$ python3 -q
>>> import numpy as np
>>> from numpy import linalg as LA
>>> np.set_printoptions(precision=2, suppress=True, linewidth=160, floatmode="fixed")
>>> def rd(a):
...     return np.round(a, 2) + 0
... 
>>> W0 = np.array([[3, 0, 0, 0, 0],
...     [0, 0, 0, 0, 0],
...     [0, 0, 3, 0, 0],
...     [0, 0, 0, 0, 0],
...     [0, 0, 0, 0, 4]])
>>> vec = np.array([0, 9, 5, 7, 9])
>>> h1 = np.maximum(W0 @ vec, 0)
>>> np.maximum(W0 @ vec, 0) - np.maximum(-W0 @ vec, 0)
array([ 0,  0, 15,  0, 36])
>>> h1
array([ 0,  0, 15,  0, 36])
>>> np.maximum(W0 @ (3 * vec), 0)
array([  0,   0,  45,   0, 108])
>>> np.flatnonzero(h1 > 1e-9)
array([2, 4])
>>> rd(LA.norm(W0, 2) / LA.norm(W0))
np.float64(0.69)
>>> r = LA.matrix_rank(W0)
>>> r
np.int64(3)
>>> ns = LA.svd(W0)[2][r:].T
>>> [int(LA.matrix_rank(W0[:, :j + 1])) for j in range(5)]
[1, 1, 2, 2, 3]
>>> ns.shape
(5, 2)
>>> ns @ ns.T
array([[0.00, 0.00, 0.00, 0.00, 0.00],
       [0.00, 1.00, 0.00, 0.00, 0.00],
       [0.00, 0.00, 0.00, 0.00, 0.00],
       [0.00, 0.00, 0.00, 1.00, 0.00],
       [0.00, 0.00, 0.00, 0.00, 0.00]])
>>> np.allclose(W0 @ ns, 0)
True
>>> LA.matrix_rank(W0.T @ W0), LA.matrix_rank(W0 @ W0.T)
(np.int64(3), np.int64(3))
>>> W0.T @ W0
array([[ 9,  0,  0,  0,  0],
       [ 0,  0,  0,  0,  0],
       [ 0,  0,  9,  0,  0],
       [ 0,  0,  0,  0,  0],
       [ 0,  0,  0,  0, 16]])
>>> W0[:, 4] @ W0[:, 1]
np.int64(0)
>>> W0 @ W0.T
array([[ 9,  0,  0,  0,  0],
       [ 0,  0,  0,  0,  0],
       [ 0,  0,  9,  0,  0],
       [ 0,  0,  0,  0,  0],
       [ 0,  0,  0,  0, 16]])
>>> rd(LA.svd(W0, compute_uv=False))
array([4.00, 3.00, 3.00, 0.00, 0.00])
>>> (W0 != 0).astype(int)
array([[1, 0, 0, 0, 0],
       [0, 0, 0, 0, 0],
       [0, 0, 1, 0, 0],
       [0, 0, 0, 0, 0],
       [0, 0, 0, 0, 1]])
>>> W0 @ W0
array([[ 9,  0,  0,  0,  0],
       [ 0,  0,  0,  0,  0],
       [ 0,  0,  9,  0,  0],
       [ 0,  0,  0,  0,  0],
       [ 0,  0,  0,  0, 16]])
>>> rd(LA.det(W0))
np.float64(0.0)
>>> (LA.matrix_power((W0 != 0) + (W0.T != 0) + np.eye(5), 5) > 0).astype(int)
array([[1, 0, 0, 0, 0],
       [0, 1, 0, 0, 0],
       [0, 0, 1, 0, 0],
       [0, 0, 0, 1, 0],
       [0, 0, 0, 0, 1]])
>>> data = np.array([[2, 3, 0, 4], [1, -1, -5, 2], [-4, -4, -1, -8]])
>>> vec = np.array([2, 2, 1, 2])
>>> (data @ vec).argmax()
np.int64(0)
>>> LA.norm(data @ vec) <= LA.norm(data, 2) * LA.norm(vec) + 1e-9
np.True_
>>> vec @ data
Traceback (most recent call last):
  File "<python-input-32>", line 1, in <module>
    vec @ data
    ~~~~^~~~~~
ValueError: matmul: Input operand 1 has a mismatch in its core dimension 0, with gufunc signature (n?,k),(k,m?)->(n?,m?) (size 3 is different from 4)
>>> A2 = np.array([[0, -2], [3, 2]])
>>> W2 = np.kron(A2, data)
>>> W2
array([[  0,   0,   0,   0,  -4,  -6,   0,  -8],
       [  0,   0,   0,   0,  -2,   2,  10,  -4],
       [  0,   0,   0,   0,   8,   8,   2,  16],
       [  6,   9,   0,  12,   4,   6,   0,   8],
       [  3,  -3, -15,   6,   2,  -2, -10,   4],
       [-12, -12,  -3, -24,  -8,  -8,  -2, -16]])
>>> LA.matrix_rank(W2)
np.int64(6)
>>> q, _ = LA.qr(np.array([[-1.6, -0.6, 1.8, -0.1],
...     [-0.5, 1.3, 0.0, -0.1],
...     [-0.3, 0.3, -0.8, -0.8],
...     [0.1, 0.7, 1.4, 0.6]]))
>>> E = -2 * q
>>> rd(E)
array([[ 1.88, -0.55, -0.43, -0.02],
       [ 0.59,  1.67,  0.40,  0.83],
       [ 0.35,  0.41,  1.09, -1.59],
       [-0.12,  0.86, -1.57, -0.88]])
>>> Uu, sig, vt = LA.svd(W0)
>>> evecs = vt[:(sig > 1e-8).sum()]
>>> rng = np.random.default_rng(321)
>>> vec = W0[4] + -3 * W0[3] + rng.integers(2) * np.eye(5)[4]
>>> vec
array([0.00, 0.00, 0.00, 0.00, 4.00])
>>> np.allclose(evecs.T @ evecs @ vec, vec)
True
>>> M = np.load("run19.npy")
>>> M
array([[0, 1, 0, 1],
       [3, 4, 3, 4],
       [0, 1, 0, 1],
       [3, 4, 3, 4]])
>>> Uu, sig, vt = LA.svd(M)
>>> evecs = vt[:(sig > 1e-8).sum()]
>>> vec = M[3] + 4 * M[2] + rng.integers(2) * np.eye(4)[0]
>>> vec
array([4.00, 8.00, 3.00, 8.00])
>>> rd(LA.norm(vec - evecs.T @ evecs @ vec))
np.float64(0.71)
>>> LA.matrix_rank(np.vstack([M, vec]))
np.int64(3)
>>> rd(np.diag(evecs.T @ evecs))
array([0.50, 0.50, 0.50, 0.50])
>>> rd(LA.eigvals(M).sum().real)
np.float64(8.0)
>>> np.einsum("ii->", M)
np.int64(8)
>>> rd(LA.det(M[::-1]))
np.float64(0.0)
>>> f = np.array([0, -1, -3])
>>> np.cross(M[1, :3], M[2, :3])
array([-3,  0,  3])
>>> np.convolve(M[1], f)
array([  0,  -3, -13, -15, -13, -12])
>>> Uu, sig, vt = LA.svd(M)
>>> rd(sig)
array([10.13,  1.18,  0.00,  0.00])
>>> np.argmax(sig[:-1] / (sig[1:] + 1e-6)) + 1
np.int64(2)
>>> A2 = Uu[:, :2] @ np.diag(sig[:2]) @ vt[:2]
>>> rd(np.abs(M - A2).max())
np.float64(0.0)
>>> rd(LA.norm(M - A2) / LA.norm(M))
np.float64(0.0)
>>> LA.matrix_rank(M, rtol=0.05)
np.int64(2)
>>> LA.matrix_rank(A2)
np.int64(2)
>>> assert M == M.T
Traceback (most recent call last):
  File "<python-input-69>", line 1, in <module>
    assert M == M.T
           ^^^^^^^^
ValueError: The truth value of an array with more than one element is ambiguous. Use a.any() or a.all()
>>> rd(np.sort(np.abs(LA.eigvals(M))))
array([0.00, 0.00, 1.29, 9.29])
>>> np.trace(M)
np.int64(8)
>>> (M + M.T) / 2
array([[0.00, 2.00, 0.00, 2.00],
       [2.00, 4.00, 2.00, 4.00],
       [0.00, 2.00, 0.00, 2.00],
       [2.00, 4.00, 2.00, 4.00]])
>>> LA.matrix_power(M, 4)
array([[ 456,  704,  456,  704],
       [2112, 3272, 2112, 3272],
       [ 456,  704,  456,  704],
       [2112, 3272, 2112, 3272]])
>>> m1 = np.load("out3.npy")
>>> m1
array([[ 23.00,  16.00,  -7.00,   8.00],
       [-20.00, -13.00,  16.00,  -4.00],
       [  0.00,   0.00,   8.00,   0.00],
       [ -8.00,  -8.00,  -9.00,  -9.00]])
>>> vec = np.array([5, -1, -3, 0])
>>> h1 = np.maximum(m1 @ vec, 0)
>>> np.maximum(m1 @ vec, 0) - np.maximum(-m1 @ vec, 0)
array([ 120.00, -135.00,  -24.00,   -5.00])
>>> h1
array([120.00,   0.00,   0.00,   0.00])
>>> np.maximum(m1 @ (3 * vec), 0)
array([360.00,   0.00,   0.00,   0.00])
>>> np.flatnonzero(h1 > 1e-9)
array([0])
>>> rd(np.tanh(m1 @ vec))
array([ 1.00, -1.00, -1.00, -1.00])
>>> Uu, sig, vt = LA.svd(m1)
>>> rd(sig)
array([42.04, 17.79,  3.00,  0.13])
>>> A2 = Uu[:, :3] @ np.diag(sig[:3]) @ vt[:3]
>>> rd(np.abs(m1 - A2).max())
np.float64(0.07)
>>> rd(LA.norm(m1 - A2, 2)), rd(sig[3])
(np.float64(0.13), np.float64(0.13))
>>> round(np.log10(LA.cond(m1)))
3
>>> LA.matrix_rank(m1, rtol=0.1)
np.int64(2)
>>> np.argsort(-LA.norm(m1, axis=0).round(6), kind="stable")[:3]
array([0, 1, 2])
>>> LA.cond(m1) > 100
np.True_
>>> A2 = m1 + rng.integers(-2, 3, (4, 3)) @ rng.integers(-2, 3, (3, 4))
>>> A2
array([[ 15.00,  23.00,  -7.00,  15.00],
       [-20.00, -16.00,  15.00,  -5.00],
       [  0.00,   0.00,   8.00,   0.00],
       [ -4.00, -17.00,  -9.00, -14.00]])
>>> rd(LA.svd(A2 - m1, compute_uv=False))
array([16.74,  3.76,  0.86,  0.00])
>>> np.abs(A2 - m1).sum(axis=1)
array([22.00,  5.00,  0.00, 18.00])
>>> f = np.array([-2, 0, 2, -1])
>>> A2 = m1 + np.outer(f, np.eye(4)[2])
>>> LA.matrix_rank(A2 - m1)
np.int64(1)
>>> F = np.load("block9.npy")
>>> F
array([[18,  9,  8,  5, 10],
       [ 9, 11,  6,  6,  5],
       [ 8,  6,  9,  5,  3],
       [ 5,  6,  5, 12,  2],
       [10,  5,  3,  2,  6]])
>>> A2 = np.array([[2, 1, -2], [-1, -1, 2]])
>>> W2 = np.kron(A2, F)
>>> LA.matrix_rank(W2)
np.int64(10)
>>> W2.shape
(10, 15)
>>> ang = np.radians(180)
>>> Rm = np.eye(4)
>>> Rm[3, 3] = Rm[2, 2] = np.cos(ang)
>>> Rm[3, 2], Rm[2, 3] = -np.sin(ang), np.sin(ang)
>>> rd(Rm)
array([[ 1.00,  0.00,  0.00,  0.00],
       [ 0.00,  1.00,  0.00,  0.00],
       [ 0.00,  0.00, -1.00,  0.00],
       [ 0.00,  0.00,  0.00, -1.00]])
>>> A2 = E @ Rm.T
>>> rd(A2)
array([[ 1.88, -0.55,  0.43,  0.02],
       [ 0.59,  1.67, -0.40, -0.83],
       [ 0.35,  0.41, -1.09,  1.59],
       [-0.12,  0.86,  1.57,  0.88]])
>>> np.allclose(LA.norm(E, axis=1), LA.norm(A2, axis=1))
True
>>> np.allclose(E @ E.T, A2 @ A2.T)
True
>>> rd(LA.svd(E, compute_uv=False)), rd(LA.svd(A2, compute_uv=False))
(array([2.00, 2.00, 2.00, 2.00]), array([2.00, 2.00, 2.00, 2.00]))
>>> rd(LA.det(Rm)), np.trace(Rm)
(np.float64(1.0), np.float64(0.0))
>>> rd(np.abs(A2 - E).max(axis=0))
array([0.00, 0.00, 3.14, 3.18])
>>> ev, evecs = LA.eigvalsh(F)
Traceback (most recent call last):
  File "<python-input-117>", line 1, in <module>
    ev, evecs = LA.eigvalsh(F)
    ^^^^^^^^^
ValueError: too many values to unpack (expected 2)
>>> ev, evecs = LA.eigh(F)
>>> rd(ev.sum()), np.trace(F)
(np.float64(56.0), np.int64(56))
>>> rd(evecs @ np.diag(ev) @ evecs.T)
array([[18.00,  9.00,  8.00,  5.00, 10.00],
       [ 9.00, 11.00,  6.00,  6.00,  5.00],
       [ 8.00,  6.00,  9.00,  5.00,  3.00],
       [ 5.00,  6.00,  5.00, 12.00,  2.00],
       [10.00,  5.00,  3.00,  2.00,  6.00]])
>>> (ev > 1e-8).sum(), (ev < -1e-8).sum()
(np.int64(5), np.int64(0))
>>> rd(evecs.T @ evecs)
array([[1.00, 0.00, 0.00, 0.00, 0.00],
       [0.00, 1.00, 0.00, 0.00, 0.00],
       [0.00, 0.00, 1.00, 0.00, 0.00],
       [0.00, 0.00, 0.00, 1.00, 0.00],
       [0.00, 0.00, 0.00, 0.00, 1.00]])
>>> rd(LA.svd(F, compute_uv=False))
array([36.99, 10.61,  4.40,  4.00,  0.00])
>>> Uu, sig, vt = LA.svd(F)
>>> rd(sig)
array([36.99, 10.61,  4.40,  4.00,  0.00])
>>> np.argmax(sig[:-1] / (sig[1:] + 1e-6)) + 1
np.int64(4)
>>> A2 = Uu[:, :4] @ np.diag(sig[:4]) @ vt[:4]
>>> rd(LA.norm(F - A2, 2)), rd(sig[4])
(np.float64(0.0), np.float64(0.0))
>>> rd(LA.norm(F - A2) / LA.norm(F))
np.float64(0.0)
>>> rd(A2)
array([[18.00,  9.00,  8.00,  5.00, 10.00],
       [ 9.00, 11.00,  6.00,  6.00,  5.00],
       [ 8.00,  6.00,  9.00,  5.00,  3.00],
       [ 5.00,  6.00,  5.00, 12.00,  2.00],
       [10.00,  5.00,  3.00,  2.00,  6.00]])
>>> K = np.array([[-1, -2, -1, -2], [2, 2, 2, 2], [-1, -2, -1, -2], [2, 2, 2, 2]])
>>> A2 = K + rng.integers(-2, 3, (4, 2)) @ rng.integers(-2, 3, (2, 4))
>>> A2
array([[-1, -6, -5, -4],
       [-2, -2, -6, -2],
       [-5, -2, -5, -4],
       [ 6,  4,  8,  5]])
>>> A2 - K
array([[ 0, -4, -4, -2],
       [-4, -4, -8, -4],
       [-4,  0, -4, -2],
       [ 4,  2,  6,  3]])
>>> LA.matrix_rank(A2 - K, tol=1e-8)
np.int64(2)
>>> feats = np.load("mat.npy")
>>> feats
array([[ -6.41,  -0.21,  -3.61,   3.52],
       [ -0.47, -11.69,   7.71,   5.14],
       [ -5.79,   0.44,  -5.35,   4.82],
       [ -7.67,   1.18,  -4.68,   3.96],
       [ -7.09,   0.83,  -4.19,   4.83],
       [ -6.25,   1.55,  -4.91,   2.41],
       [ -6.13,   1.79,  -7.39,   3.74],
       [ -6.70,  -1.41,  -5.23,   2.94],
       [ -5.01,  -0.29,  -5.05,   5.27],
       [ -5.37,   1.59,  -6.77,   4.82],
       [ -0.49, -12.57,   8.73,   4.36],
       [ -4.33,   0.60,  -6.16,   1.48],
       [ -0.58, -13.21,   8.44,   5.18],
       [ -0.42, -11.08,   7.65,   5.51],
       [ -0.32, -11.90,   6.55,   5.68]])
>>> vec = np.array([6, -1, 2, 9])
>>> rhs = feats @ vec
>>> rd(LA.solve(feats.T @ feats, feats.T @ rhs))
array([ 6.00, -1.00,  2.00,  9.00])
>>> rhs = rhs + 0.1 * rng.normal(size=15)
>>> rd(rhs)
array([-13.92,  70.69,  -2.52, -21.14,  -8.28, -27.18, -19.67, -22.87,   7.61,  -4.07,  66.34, -25.64,  73.16,  73.46,  74.06])
>>> b, *_ = LA.lstsq(feats, rhs)
>>> [round(float(LA.norm(LA.solve(feats.T @ feats + lam * np.eye(4), feats.T @ rhs))), 2) for lam in (0, 1, 10, 100)]
[11.07, 10.37, 7.19, 4.48]
>>> rd(b)
array([ 6.02, -0.99,  2.00,  9.01])
>>> rd(feats.T @ (rhs - feats @ b))
array([0.00, 0.00, 0.00, 0.00])
>>> Xc = feats - feats.mean(axis=0)
>>> evecs = LA.svd(Xc)[2][:2]
>>> A2 = Xc - Xc @ evecs.T @ evecs
>>> rd(np.cov(Xc @ evecs.T, rowvar=False))
array([[88.71,  0.00],
       [ 0.00,  1.11]])
>>> rd(A2.std(axis=0))
array([0.68, 0.43, 0.51, 0.55])
>>> rd(LA.norm(A2) / LA.norm(Xc))
np.float64(0.12)
>>> rd(np.diag(evecs.T @ evecs))
array([0.34, 0.46, 0.55, 0.65])
>>> np.abs(feats).max()
np.float64(13.21)
>>> rd(LA.svd(feats, compute_uv=False))
array([35.60, 27.02,  3.64,  3.24])
>>> np.unravel_index(np.abs(feats).argmax(), feats.shape)
(np.int64(12), np.int64(1))
>>> rd(feats.sum(axis=0))
array([-63.03, -54.38, -14.26,  63.66])
